>>> import numpy as np
>>> from numpy import linalg as LA
>>> np.set_printoptions(precision=2, suppress=True, linewidth=120)
>>> F = np.load("test18.npy")
>>> F
array([[ 2, -3, -1,  2,  2, -3],
       [-3,  2, -3, -1,  2,  2],
       [ 2, -3,  2, -3, -1,  2],
       [ 2,  2, -3,  2, -3, -1],
       [-1,  2,  2, -3,  2, -3],
       [-3, -1,  2,  2, -3,  2]])
>>> round(float(np.abs(LA.eigvals(F)).max()), 2)
7.0
>>> LA.matrix_power(F, 3)
array([[ 114,   -9,  -84,  -19,  141, -144],
       [-144,  114,   -9,  -84,  -19,  141],
       [ 141, -144,  114,   -9,  -84,  -19],
       [ -19,  141, -144,  114,   -9,  -84],
       [ -84,  -19,  141, -144,  114,   -9],
       [  -9,  -84,  -19,  141, -144,  114]])
>>> (F - F.T) / 2
array([[ 0. ,  0. , -1.5,  0. ,  1.5,  0. ],
       [ 0. ,  0. ,  0. , -1.5,  0. ,  1.5],
       [ 1.5,  0. ,  0. ,  0. , -1.5,  0. ],
       [ 0. ,  1.5,  0. ,  0. ,  0. , -1.5],
       [-1.5,  0. ,  1.5,  0. ,  0. ,  0. ],
       [ 0. , -1.5,  0. ,  1.5,  0. ,  0. ]])
>>> np.trace(F)
np.int64(12)
>>> np.allclose(F, F.T)
False
>>> np.allclose(F @ F.T, F.T @ F)
True
>>> B = np.array([[0, 1, 0, 0, 1, 3, 2, 1],
...     [2, 1, 3, 3, 1, 0, 3, 3],
...     [3, 0, 0, 3, 3, 3, 0, 2],
...     [2, 2, 1, 3, 0, 1, 0, 3],
...     [1, 0, 1, 1, 3, 2, 1, 0],
...     [3, 1, 0, 3, 0, 0, 2, 0],
...     [3, 2, 0, 0, 0, 1, 1, 0],
...     [0, 2, 0, 1, 1, 2, 1, 0]])
>>> B[-1] = B[0]
>>> arr = B + 0.1 * np.eye(8)
>>> arr
array([[0.1, 1. , 0. , 0. , 1. , 3. , 2. , 1. ],
       [2. , 1.1, 3. , 3. , 1. , 0. , 3. , 3. ],
       [3. , 0. , 0.1, 3. , 3. , 3. , 0. , 2. ],
       [2. , 2. , 1. , 3.1, 0. , 1. , 0. , 3. ],
       [1. , 0. , 1. , 1. , 3.1, 2. , 1. , 0. ],
       [3. , 1. , 0. , 3. , 0. , 0.1, 2. , 0. ],
       [3. , 2. , 0. , 0. , 0. , 1. , 1.1, 0. ],
       [0. , 1. , 0. , 0. , 1. , 3. , 2. , 1.1]])
>>> round(np.log10(LA.cond(arr)))
3
>>> LA.cond(arr) > 100
np.True_
>>> np.abs(LA.svd(arr)[2][-1])
array([0.12, 0.33, 0.56, 0.07, 0.5 , 0.47, 0.15, 0.27])
>>> round(float(LA.norm(arr, 2) / LA.norm(arr)), 2)
0.8
>>> sigma = 5 * 0.9 ** np.arange(5)
>>> Q, _ = LA.qr(np.array([[0.8, 0.2, 0.5, 0.1, -0.9],
...     [-0.2, -1.2, 0.3, -0.3, -0.6],
...     [-1.2, 1.2, 1.1, -0.1, 1.8],
...     [-1.0, -0.2, 0.8, 0.8, 0.6],
...     [-0.1, -0.5, -0.7, 0.6, -0.5]]))
>>> rng = np.random.default_rng(68)
>>> A = rng.normal(size=(20, 5)) * sigma @ Q
>>> A
array([[-1.56, -0.47, -6.27, -3.49,  8.67],
       [-3.82,  2.05,  0.02,  0.76,  5.96],
       [ 3.21,  8.9 ,  1.54, -6.54,  1.32],
       [ 4.69,  4.3 ,  1.12, -2.34,  1.81],
       [ 4.02, -3.4 , -4.04,  0.21, -1.26],
       [-8.8 ,  1.37,  0.81, -6.86, -5.31],
       [-5.34, -5.24, -0.17,  0.54, -1.07],
       [-4.18,  2.24, -0.16, -2.3 ,  8.18],
       [ 1.53, -3.24, -2.67,  1.98, -0.12],
       [ 0.08, -0.74, -2.57,  1.46,  2.93],
       [-4.37,  9.02, -0.92, -1.99, -0.12],
       [ 6.22,  3.51,  4.32,  2.09,  2.9 ],
       [ 5.83,  3.38,  4.95, -1.06, -1.58],
       [ 1.22, -2.38, -1.94,  4.63,  0.13],
       [ 2.48,  1.3 , -4.58, -1.36, -2.78],
       [-6.82, -2.52,  0.16, -2.86, -3.01],
       [-1.85, -2.29, -0.64, -1.45,  2.25],
       [ 1.3 , -0.62,  2.81,  2.86,  1.01],
       [-1.87,  4.06,  7.22,  7.7 , -6.33],
       [ 2.62,  2.65, -3.33,  2.1 ,  2.82]])
>>> C = A[[3, 16]].astype(float)
>>> for _ in range(4):
...     idx = LA.norm(A[:, None] - C, axis=-1).argmin(axis=1)
...     C = np.array([A[idx == j].mean(axis=0) for j in range(2)])
... 
>>> idx
array([1, 1, 0, 0, 1, 1, 1, 1, 1, 1, 0, 0, 0, 1, 0, 1, 1, 1, 0, 0])
>>> C
array([[ 2.35,  4.64,  1.29, -0.18, -0.24],
       [-2.02, -1.27, -1.22, -0.38,  1.53]])
>>> def softmax(z):
...     e = np.exp(z - z.max(axis=-1, keepdims=True))
...     return e / e.sum(axis=-1, keepdims=True)
... 
>>> np.round(softmax(A[6]), 2) + 0
array([0.  , 0.  , 0.29, 0.59, 0.12])
>>> softmax(A).sum(axis=1)
array([1., 1., 1., 1., 1., 1., 1., 1., 1., 1., 1., 1., 1., 1., 1., 1., 1., 1., 1., 1.])
>>> np.round(softmax(10 * A[6]), 2) + 0
array([0., 0., 0., 1., 0.])
>>> scores = A @ A.T / np.sqrt(5)
>>> softmax(scores)[6] @ A
array([-5.43, -5.08, -0.15,  0.33, -1.19])
>>> mat = np.loadtxt("layer3.csv", delimiter=",")
>>> mat
array([[ 3.2 ,  0.12,  1.42, -0.08,  0.13, -0.16, -0.31,  1.67],
       [ 0.12, -1.02, -0.04,  2.06,  0.49, -0.16,  0.32,  1.55],
       [ 1.42, -0.04, -2.  ,  1.28,  0.38, -0.3 , -0.14,  0.43],
       [-0.08,  2.06,  1.28,  1.74,  1.3 ,  2.78,  1.46,  0.43],
       [ 0.13,  0.49,  0.38,  1.3 , -3.8 ,  0.74,  1.33,  0.22],
       [-0.16, -0.16, -0.3 ,  2.78,  0.74, -1.27,  0.17, -0.8 ],
       [-0.31,  0.32, -0.14,  1.46,  1.33,  0.17, -2.44,  1.05],
       [ 1.67,  1.55,  0.43,  0.43,  0.22, -0.8 ,  1.05, -2.41]])
>>> U, sigma, Vh = LA.svd(mat)
>>> sigma.round(2) + 0
array([5., 5., 4., 4., 4., 2., 2., 0.])
>>> B = U[:, :7] @ np.diag(sigma[:7]) @ Vh[:7]
>>> round(float(np.abs(mat - B).max()), 2)
0.0
>>> round(LA.norm(mat - B) / LA.norm(mat), 2)
np.float64(0.0)
>>> M = np.load("arr.npy")
>>> M
array([[-2.,  1.,  1.,  1.],
       [ 1., -2.,  1.,  1.],
       [ 1.,  1., -2.,  1.],
       [ 1.,  1.,  1., -2.]])
>>> w, evecs = LA.eigh(M)
>>> x0 = np.array([-2, -2, 2, -3])
>>> x0 @ M @ x0
np.float64(-38.0)
>>> (np.sign(evecs[:, -1].round(6)) == np.sign(evecs[0, -1].round(6))).astype(int)
array([1, 1, 1, 1])
>>> evecs * np.maximum(w, 0) @ evecs.T
array([[0.25, 0.25, 0.25, 0.25],
       [0.25, 0.25, 0.25, 0.25],
       [0.25, 0.25, 0.25, 0.25],
       [0.25, 0.25, 0.25, 0.25]])
>>> round(x0 @ M @ x0 / (x0 @ x0), 2), round(w[0], 2), np.round(w[-1], 2)
(np.float64(-1.81), np.float64(-3.0), np.float64(1.0))
>>> np.round(LA.eigvalsh(M[1:, 1:]), 2) + 0
array([-3., -3.,  0.])
>>> P = np.triu(np.array([[-3, 0, 2, -3], [1, -2, 3, 3], [2, 1, -3, 0], [0, 2, 2, 3]]), 1) + np.eye(4)
>>> B = P @ M @ LA.inv(P)
>>> B
array([[ -3.,   0.,   0.,   0.],
       [  7.,   4., -28.,   7.],
       [  1.,   1.,  -7.,   1.],
       [  1.,   1.,  -4.,  -2.]])
>>> np.round(np.poly(B), 2) + 0
array([  1.,   8.,  18.,   0., -27.])
>>> np.trace(B), np.trace(M)
(np.float64(-8.0), np.float64(-8.0))
